$ ipython --no-banner

In [1]: import numpy as np

In [2]: np.set_printoptions(suppress=True, linewidth=160)

In [3]: def tidy(a):
   ...:     return np.round(a, 3) + 0
   ...: 

In [4]: mat = np.load("run19.npy")

In [5]: mat
Out[5]: 
array([[ 2.974,  1.992,  1.011,  2.042,  2.035,  2.032],
       [ 8.988,  5.992,  2.997,  5.991,  5.985,  6.002],
       [ 2.993,  2.006,  0.999,  2.028,  2.008,  1.98 ],
       [ 8.987,  6.008,  3.004,  5.997,  5.991,  6.025],
       [15.03 ,  9.976,  4.986, 10.014,  9.979,  9.961],
       [ 8.992,  6.037,  3.006,  6.024,  6.004,  6.028]])

In [6]: vec = np.array([-1, -3, 4, -4, -2, 5])

In [7]: h = np.maximum(mat @ vec, 0)

In [8]: h
Out[8]: array([0., 0., 0., 0., 0., 0.])

In [9]: mat.T @ h
Out[9]: array([0., 0., 0., 0., 0., 0.])

In [10]: w1 = np.array([[3, 0, 1, 3, 3],
    ...:     [1, 1, 0, 0, 2],
    ...:     [1, 1, 1, 0, 2],
    ...:     [0, 2, 2, 2, 0],
    ...:     [0, 1, 2, 1, 0],
    ...:     [3, 1, 2, 1, 0]])

In [11]: coef = np.array([9, 5, 7, 5, 8])

In [12]: hid = np.maximum(mat @ w1 + coef, 0)

In [13]: (hid > 0).astype(int)
Out[13]: 
array([[1, 1, 1, 1, 1],
       [1, 1, 1, 1, 1],
       [1, 1, 1, 1, 1],
       [1, 1, 1, 1, 1],
       [1, 1, 1, 1, 1],
       [1, 1, 1, 1, 1]])

In [14]: W2 = np.array([[5, 5, -1], [5, -1, 0], [3, 5, 0], [-3, -3, 5], [-5, -2, -1]])

In [15]: (hid @ W2).round(6).argmax(axis=1)
Out[15]: array([1, 1, 1, 1, 1, 1])

In [16]: vec = np.array([3, -5, 5, 3, 1, -5])

In [17]: np.linalg.norm(mat @ vec) <= np.linalg.norm(mat, 2) * np.linalg.norm(vec) + 1e-9
Out[17]: np.True_

In [18]: tidy(mat @ vec)
Out[18]: array([ 2.018,  5.937,  2.136,  5.798, 10.356,  5.757])

In [19]: tidy(mat @ (2 * vec))
Out[19]: array([ 4.036, 11.874,  4.272, 11.596, 20.712, 11.514])

In [20]: left, sigma, Vh = np.linalg.svd(mat)

In [21]: tidy(sigma)
Out[21]: array([37.472,  0.084,  0.055,  0.033,  0.005,  0.001])

In [22]: M2 = left[:, :1] @ np.diag(sigma[:1]) @ Vh[:1]

In [23]: tidy(np.linalg.norm(mat - M2) / np.linalg.norm(mat))
Out[23]: np.float64(0.003)

In [24]: tidy(np.abs(mat - M2).max())
Out[24]: np.float64(0.042)

In [25]: tidy(np.linalg.norm(mat - M2, 2)), tidy(sigma[1])
Out[25]: (np.float64(0.084), np.float64(0.084))

In [26]: np.linalg.matrix_rank(M2)
Out[26]: np.int64(1)

In [27]: rng = np.random.default_rng(332)

In [28]: labels = rng.permutation(6)

In [29]: labels
Out[29]: array([4, 1, 3, 2, 0, 5])

In [30]: M2 = mat[labels][:, labels]

In [31]: tidy(np.trace(M2))
Out[31]: np.float64(31.969)

In [32]: E = rng.normal(size=(22, 8)) + 5 * np.array([8, 9, 0, 9, 9, -4, -7, 4])

In [33]: tidy(E)
Out[33]: 
array([[ 39.619,  44.248,  -2.068,  43.633,  47.205, -18.744, -34.124,  19.952],
       [ 40.832,  45.592,   0.83 ,  42.693,  46.481, -21.472, -35.828,  18.347],
       [ 38.623,  45.792,  -1.118,  45.205,  45.729, -21.197, -37.336,  20.579],
       [ 40.692,  44.281,  -0.867,  43.933,  45.645, -19.173, -35.181,  19.522],
       [ 41.573,  44.013,   0.636,  45.198,  45.547, -18.579, -35.401,  19.248],
       [ 41.975,  44.917,  -1.18 ,  44.469,  44.675, -18.925, -34.794,  19.992],
       [ 40.771,  43.868,  -1.132,  45.52 ,  44.575, -17.775, -33.093,  19.935],
       [ 39.783,  46.224,   0.455,  45.463,  45.636, -19.351, -34.267,  19.83 ],
       [ 40.201,  45.489,   0.395,  44.029,  43.911, -19.988, -36.507,  18.746],
       [ 40.182,  45.117,   2.187,  45.871,  44.878, -20.953, -34.302,  18.461],
       [ 40.959,  45.999,  -0.424,  44.295,  45.874, -21.865, -34.415,  19.267],
       [ 39.709,  46.394,   2.069,  45.346,  43.771, -19.352, -35.946,  20.398],
       [ 41.104,  45.809,   0.568,  45.046,  44.801, -20.06 , -35.333,  18.717],
       [ 40.617,  44.732,   0.201,  45.178,  44.316, -20.374, -34.708,  20.362],
       [ 39.216,  45.576,   0.102,  44.539,  44.432, -20.574, -35.337,  19.809],
       [ 40.444,  45.873,   1.318,  43.225,  47.519, -19.777, -33.983,  20.372],
       [ 40.48 ,  46.664,  -1.153,  45.881,  43.886, -19.669, -37.548,  21.086],
       [ 39.976,  44.701,  -0.567,  47.045,  45.828, -19.561, -34.175,  19.591],
       [ 39.578,  44.006,  -1.178,  44.751,  42.531, -20.03 , -33.873,  18.852],
       [ 40.284,  43.717,  -0.067,  46.4  ,  46.623, -19.441, -36.458,  20.734],
       [ 40.839,  44.279,   0.686,  46.676,  46.227, -20.49 , -34.717,  19.786],
       [ 40.156,  44.951,  -0.246,  44.835,  44.005, -21.556, -35.324,  19.797]])

In [34]: blk = np.stack([mat, 5 * mat, mat[::-1]])

In [35]: (blk @ mat.T).shape
Out[35]: (3, 6, 6)

In [36]: blk.shape
Out[36]: (3, 6, 6)

In [37]: tidy(np.linalg.det(blk))
Out[37]: array([0.   , 0.001, 0.   ])

In [38]: W0 = np.load("out9.npy")

In [39]: W0
Out[39]: 
array([[ 0, 10,  6],
       [ 0,  9,  3],
       [ 0,  9,  0],
       [ 3,  3, 12],
       [ 0,  4,  0],
       [ 0, 15,  0],
       [ 3,  3, 12],
       [ 0, 10,  6],
       [ 0, 10,  0],
       [ 0, 10,  6],
       [ 0, 13,  0],
       [ 1,  6, 12],
       [ 0, 15,  0],
       [ 0, 11,  0],
       [ 0,  7,  0],
       [ 1,  4,  6],
       [ 1,  5,  9],
       [ 0, 13,  0],
       [ 0, 13,  0]])

In [40]: cen = (W0 - W0.mean(axis=0)) / W0.std(axis=0)

In [41]: np.argwhere(np.abs(cen) > 2)
Out[41]: 
array([[3, 0],
       [6, 0]])

In [42]: tidy(cen.std(axis=0))
Out[42]: array([1., 1., 1.])

In [43]: coef = np.linalg.lstsq(np.delete(cen, 0, axis=1), cen[:, 0])[0]

In [44]: tidy(1 - np.var(cen[:, 0] - np.delete(cen, 0, axis=1) @ coef))
Out[44]: np.float64(0.684)

In [45]: tidy(coef)
Out[45]: array([-0.284,  0.608])

In [46]: np.abs(coef).argmax()
Out[46]: np.int64(1)

In [47]: cov = np.cov(W0, rowvar=False)

In [48]: tidy(np.linalg.eigvalsh(cov)[::-1])
Out[48]: array([32.162,  5.819,  0.288])

In [49]: cov.shape
Out[49]: (3, 3)

In [50]: tidy(np.corrcoef(W0[:, 0], W0[:, 1])[0, 1])
Out[50]: np.float64(-0.696)

In [51]: tidy(np.polyfit(W0[:, 0], W0[:, 1], 1))
Out[51]: array([-2.84 , 10.292])

In [52]: np.argsort(-W0.std(axis=0).round(6), kind="stable")
Out[52]: array([2, 1, 0])

In [53]: tidy(W0.std(axis=0))
Out[53]: array([0.939, 3.832, 4.549])

In [54]: cov = W0.T @ W0

In [55]: np.trace(cov), (W0 ** 2).sum()
Out[55]: (np.int64(2487), np.int64(2487))

In [56]: tidy(np.linalg.eigvalsh(cov)[::-1])
Out[56]: array([1940.644,  540.784,    5.572])

In [57]: (W0 @ W0.T).shape
Out[57]: (19, 19)

In [58]: np.linalg.matrix_rank(cov)
Out[58]: np.int64(3)

In [59]: M2 = np.c_[W0[:, :2] @ np.array([[0, 1], [-3, 2]]), np.array([2, 0, 0, 2, 0, 3, 0, 0, 3, 0, 2, 2, 2, 0, 3, 0, 2, 3, 3])]

In [60]: M2
Out[60]: 
array([[-30,  20,   2],
       [-27,  18,   0],
       [-27,  18,   0],
       [ -9,   9,   2],
       [-12,   8,   0],
       [-45,  30,   3],
       [ -9,   9,   0],
       [-30,  20,   0],
       [-30,  20,   3],
       [-30,  20,   0],
       [-39,  26,   2],
       [-18,  13,   2],
       [-45,  30,   2],
       [-33,  22,   0],
       [-21,  14,   3],
       [-12,   9,   0],
       [-15,  11,   2],
       [-39,  26,   3],
       [-39,  26,   3]])

In [61]: np.linalg.matrix_rank(np.c_[W0, M2])
Out[61]: np.int64(4)

In [62]: tidy(np.linalg.norm(np.linalg.qr(W0)[0].T @ M2, axis=0) ** 2 / ((M2 ** 2).sum(axis=0) + 1e-12))
Out[62]: array([1.   , 1.   , 0.646])

In [63]: tidy(np.linalg.lstsq(W0, M2[:, 0])[0])
Out[63]: array([ 0., -3.,  0.])
